$ python -q
>>> import numpy as np
>>> np.set_printoptions(precision=4, suppress=True, linewidth=160, legacy="1.25")
>>> K = np.load("arr.npy")
>>> K
array([[  9.9533,  -1.5107,   3.4101,   7.7138,   3.0894,  -2.4094,  -0.6704,   6.3731,   2.8854,  -5.9992, -11.26  ],
       [ -8.6046,  -1.6027, -11.9973,  -0.0972,   4.2239,   5.9612,   0.4718,   0.8464,   1.1684,   4.7554,  10.0575],
       [-10.2086,   1.1169,  -4.8433,  -6.9345,  -2.1433,   3.048 ,   0.6715,  -5.5914,  -2.4147,   6.089 ,  11.5969],
       [ -2.2489,   3.7043,   9.6922,  -9.3408,  -8.6696,  -3.9396,   0.276 ,  -8.7888,  -4.8868,   1.8537,   2.1705],
       [ 10.1057,   0.2715,   9.079 ,   3.7532,  -1.1427,  -4.8534,  -0.6137,   2.5257,   0.6562,  -5.8235, -11.633 ],
       [  0.5401,   3.645 ,  11.78  ,  -8.0016,  -8.6666,  -5.1   ,   0.1017,  -7.7983,  -4.5366,   0.2266,  -1.0251],
       [  2.7768,  -3.6843,  -9.1996,   9.5236,   8.596 ,   3.6783,  -0.3079,   8.9079,   4.9137,  -2.157 ,  -2.7788],
       [-10.2888,   0.1407,  -7.9458,  -4.7635,   0.1747,   4.3852,   0.6403,  -3.4829,  -1.1933,   5.9909,  11.7974],
       [  8.0026,   1.9223,  12.5013,  -0.8851,  -4.9518,  -6.1198,  -0.4228,  -1.7307,  -1.6303,  -4.3587,  -9.4018],
       [ 10.0083,  -1.4417,   3.6694,   7.5818,   2.9232,  -2.5258,  -0.6712,   6.2395,   2.804 ,  -6.0209, -11.3308],
       [  4.3462,  -3.559 ,  -7.5311,   9.9187,   8.2215,   2.8137,  -0.4001,   9.1185,   4.911 ,  -3.0492,  -4.5947],
       [ 10.3399,  -0.6471,   6.412 ,   5.9297,   1.0232,  -3.7328,  -0.6622,   4.6053,   1.836 ,  -6.0956, -11.7999],
       [ -5.3133,   3.4265,   6.331 , -10.0373,  -7.8598,  -2.2072,   0.4549,  -9.1275,  -4.8397,   3.5907,   5.7198],
       [ -9.6134,   1.8492,  -2.0802,  -8.3317,  -3.9085,   1.8071,   0.6619,  -7.0079,  -3.278 ,   5.8521,  10.8322],
       [ -4.6565,  -3.0464, -13.2719,   4.8706,   7.4511,   6.1314,   0.1746,   5.2198,   3.3763,   2.2506,   5.6848],
       [ -8.5381,   2.5122,   0.8589,  -9.3651,  -5.5333,   0.4451,   0.6201,  -8.1249,  -4.0068,   5.3264,   9.5239],
       [  6.0473,  -3.2924,  -5.3155,  10.0513,   7.5055,   1.7022,  -0.4952,   9.0609,   4.7432,  -3.9967,  -6.5773],
       [ -6.2839,   3.242 ,   4.966 , -10.0398,  -7.3744,  -1.5298,   0.508 ,  -9.0238,  -4.7031,   4.1265,   6.8546],
       [ -8.4827,  -1.6724, -12.1149,   0.1131,   4.3831,   6.    ,   0.4617,   1.0364,   1.2682,   4.6743,   9.9252],
       [ -6.3963,  -2.5641, -13.189 ,   3.0291,   6.3937,   6.2616,   0.2999,   3.6289,   2.5971,   3.3315,   7.6288],
       [ -9.7025,  -0.7811, -10.336 ,  -2.4277,   2.3307,   5.3538,   0.57  ,  -1.2877,   0.0254,   5.5141,  11.2268],
       [  8.5656,  -2.4993,  -0.7962,   9.3478,   5.5013,  -0.4745,  -0.6213,   8.1052,   3.9933,  -5.3404,  -9.5569],
       [ 10.1142,  -1.2891,   4.2307,   7.2827,   2.5561,  -2.7764,  -0.6721,   5.9386,   2.6222,  -6.0597, -11.4694],
       [ 10.3328,  -0.7086,   6.2148,   6.0657,   1.1694,  -3.6475,  -0.6641,   4.7376,   1.9128,  -6.1005, -11.7848],
       [ -9.8116,  -0.6655, -10.065 ,  -2.7361,   2.062 ,   5.248 ,   0.581 ,  -1.5741,  -0.131 ,   5.5945,  11.3391],
       [ -1.7433,  -3.536 , -12.4215,   7.2355,   8.4678,   5.4895,  -0.0234,   7.1888,   4.2806,   0.4877,   2.3945],
       [  8.6332,  -2.4668,  -0.6401,   9.3036,   5.4209,  -0.5479,  -0.6243,   8.055 ,   3.959 ,  -5.3749,  -9.6381],
       [ -9.106 ,   2.21  ,  -0.5442,  -8.9276,  -4.7888,   1.1005,   0.6439,  -7.6397,  -3.6823,   5.6111,  10.2094],
       [ -1.6003,   3.7149,  10.2536,  -9.0845,  -8.7267,  -4.242 ,   0.2364,  -8.6118,  -4.8361,   1.479 ,   1.4247],
       [  9.5248,  -1.9214,   1.7833,   8.4565,   4.084 ,  -1.6714,  -0.6591,   7.1383,   3.3602,  -5.8114, -10.7224],
       [  8.9432,   1.3924,  11.619 ,   0.7186,  -3.7422,  -5.8313,  -0.5005,  -0.2824,  -0.8701,  -4.983 , -10.4229],
       [  7.7069,  -2.8465,  -2.5761,   9.7612,   6.3667,   0.3701,  -0.5812,   8.5988,   4.3457,  -4.8936,  -8.5324],
       [  8.4061,  -2.5725,  -1.1539,   9.4442,   5.6827,  -0.3061,  -0.6142,   8.2159,   4.0697,  -5.2587,  -9.3656],
       [ -9.9934,  -0.4413,  -9.5156,  -3.3212,   1.5395,   5.0299,   0.6005,  -2.1201,  -0.4313,   5.7333,  11.5229],
       [ -9.558 ,   1.8949,  -1.8928,  -8.411 ,  -4.0196,   1.7215,   0.6602,  -7.0907,  -3.3302,   5.8267,  10.7634],
       [ -5.4582,  -2.8456, -13.3004,   4.0704,   7.0146,   6.22  ,   0.2315,   4.5335,   3.0442,   2.7456,   6.583 ],
       [ -8.6117,  -1.5985, -11.9902,  -0.1096,   4.2144,   5.9588,   0.4724,   0.8352,   1.1624,   4.7601,  10.0651],
       [  9.2947,  -2.089 ,   1.0744,   8.7358,   4.4927,  -1.3457,  -0.6511,   7.4336,   3.5486,  -5.7027, -10.4396],
       [  0.235 ,  -3.6886, -11.2841,   8.435 ,   8.7317,   4.8137,  -0.1511,   8.1328,   4.6681,  -0.6828,   0.14  ],
       [ -1.4468,   3.7152,  10.3796,  -9.0188,  -8.735 ,  -4.3106,   0.2269,  -8.565 ,  -4.8213,   1.3899,   1.2483],
       [  4.0892,  -3.5867,  -7.8267,   9.8702,   8.2999,   2.9649,  -0.3853,   9.0997,   4.9205,  -2.9041,  -4.2964],
       [ -9.958 ,  -0.4889,  -9.635 ,  -3.1982,   1.6507,   5.0777,   0.5966,  -2.0051,  -0.3678,   5.7057,  11.4876],
       [ -4.3758,   3.5556,   7.4965,  -9.9239,  -8.2121,  -2.796 ,   0.4018,  -9.1203,  -4.9096,   3.0658,   4.629 ],
       [ 10.1421,  -1.2429,   4.3972,   7.1903,   2.4452,  -2.8505,  -0.6721,   5.8462,   2.5668,  -6.0691, -11.5065],
       [  9.084 ,   1.2963,  11.4349,   0.9964,  -3.5214,  -5.7658,  -0.5127,  -0.0291,  -0.7353,  -5.0789, -10.5738],
       [ -1.6802,   3.7145,  10.1871,  -9.1179,  -8.7217,  -4.2059,   0.2413,  -8.6353,  -4.8434,   1.5252,   1.5163]])
>>> Xc = K - K.mean(axis=0)
>>> evecs = np.linalg.svd(Xc)[2][:2]
>>> other = Xc - Xc @ evecs.T @ evecs
>>> np.linalg.norm(other, axis=1).round(6).argmax()
0
>>> np.round(np.linalg.norm(other) / np.linalg.norm(Xc), 4)
0.0
>>> (Xc @ evecs.T).std(axis=0)
array([15.496 , 12.5218])
>>> print(np.round(np.cov(Xc @ evecs.T, rowvar=False), 4) + 0)
[[245.4621   0.    ]
 [  0.     160.281 ]]
